$ python -q
>>> import numpy as np
>>> import numpy.linalg as la
>>> np.set_printoptions(suppress=True, linewidth=100)
>>> rng = np.random.default_rng(899)
>>> theta = np.sort(rng.uniform(-2, 2, 17))
>>> M = np.c_[theta, theta ** 2, theta ** 3] @ np.array([[-5, -1, 3, -1], [-5, -4, -3, 0], [-1, 2, -4, -5]])
>>> M.round(3)
array([[ -1.953, -29.399,  13.493,  41.062],
       [ -1.427, -23.416,   8.663,  31.856],
       [  0.779,  -6.415,  -1.602,   7.771],
       [  1.416,  -1.273,  -2.016,   1.681],
       [  1.415,  -1.21 ,  -1.992,   1.614],
       [  1.411,  -1.098,  -1.943,   1.494],
       [  1.196,  -0.247,  -1.276,   0.589],
       [  1.027,  -0.075,  -0.982,   0.387],
       [  0.797,   0.027,  -0.676,   0.235],
       [  0.529,   0.059,  -0.395,   0.128],
       [  0.133,   0.024,  -0.084,   0.027],
       [ -0.405,  -0.097,   0.207,  -0.077],
       [ -5.116,  -1.638,  -0.185,  -1.733],
       [ -5.224,  -1.67 ,  -0.231,  -1.792],
       [-12.269,  -3.195,  -5.098,  -7.166],
       [-16.15 ,  -3.603,  -8.891, -11.164],
       [-33.393,  -2.776, -31.066, -34.596]])
>>> labels = M[:, 0] > np.median(M[:, 0])
>>> f = M[labels].mean(axis=0) - M[~labels].mean(axis=0)
>>> np.argsort(-np.abs(f).round(6), kind="stable")
array([0, 1, 2, 3])
>>> ((M - M.mean(axis=0)) @ f > 0).astype(int)
array([0, 0, 1, 1, 1, 1, 1, 1, 1, 1, 1, 1, 1, 1, 0, 0, 0])
>>> blk = np.stack([M, 2 * M, M[::-1]])
>>> (blk @ M.T).shape
(3, 17, 17)
>>> blk.shape
(3, 17, 4)
>>> np.round(la.norm(blk, axis=(1, 2)), 3)
array([ 92.65, 185.3 ,  92.65])
>>> la.matrix_rank(blk.reshape(3, -1))
np.int64(2)
>>> d = la.norm(M[:, None] - M[None], axis=-1)
>>> d[7].round(6).argsort(kind="stable")[:4]
array([7, 8, 6, 9])
>>> (d + 1e9 * np.eye(17)).round(6).argmin(axis=1)
array([ 1,  0,  3,  4,  3,  4,  7,  8,  9,  8,  9, 10, 13, 12, 15, 14, 15])
>>> la.matrix_rank(d ** 2)
np.int64(5)
>>> d[:5, :5].round(3)
array([[ 0.   , 12.006, 43.265, 50.93 , 51.009],
       [12.006,  0.   , 31.295, 39.026, 39.106],
       [43.265, 31.295,  0.   ,  8.007,  8.096],
       [50.93 , 39.026,  8.007,  0.   ,  0.095],
       [51.009, 39.106,  8.096,  0.095,  0.   ]])
>>> np.unravel_index(d.round(6).argmax(), d.shape)
(np.int64(0), np.int64(16))
>>> d.shape
(17, 17)
>>> np.flatnonzero(d[7] < d.mean() / 2)
array([ 2,  3,  4,  5,  6,  7,  8,  9, 10, 11, 12, 13])
>>> left, sv, VT = la.svd(M)
>>> sv.round(3) + 0
array([80.23 , 45.427,  9.138,  0.   ])
>>> B = left[:, :3] @ np.diag(sv[:3]) @ VT[:3]
>>> la.matrix_rank(B)
np.int64(3)
>>> left, sv, VT = la.svd(M)
>>> evecs = VT[:(sv > 1e-8).sum()]
>>> vec = M[5] + 2 * M[7] + rng.integers(2) * np.eye(4)[3]
>>> vec.round(3)
array([ 3.464, -1.249, -3.908,  2.268])
>>> np.allclose(evecs.T @ evecs @ vec, vec)
True
>>> np.round(la.norm(vec - evecs.T @ evecs @ vec), 3)
np.float64(0.0)
>>> la.matrix_rank(np.vstack([M, vec]))
np.int64(3)
>>> np.round(np.diag(evecs.T @ evecs), 3)
array([0.841, 0.529, 0.937, 0.692])
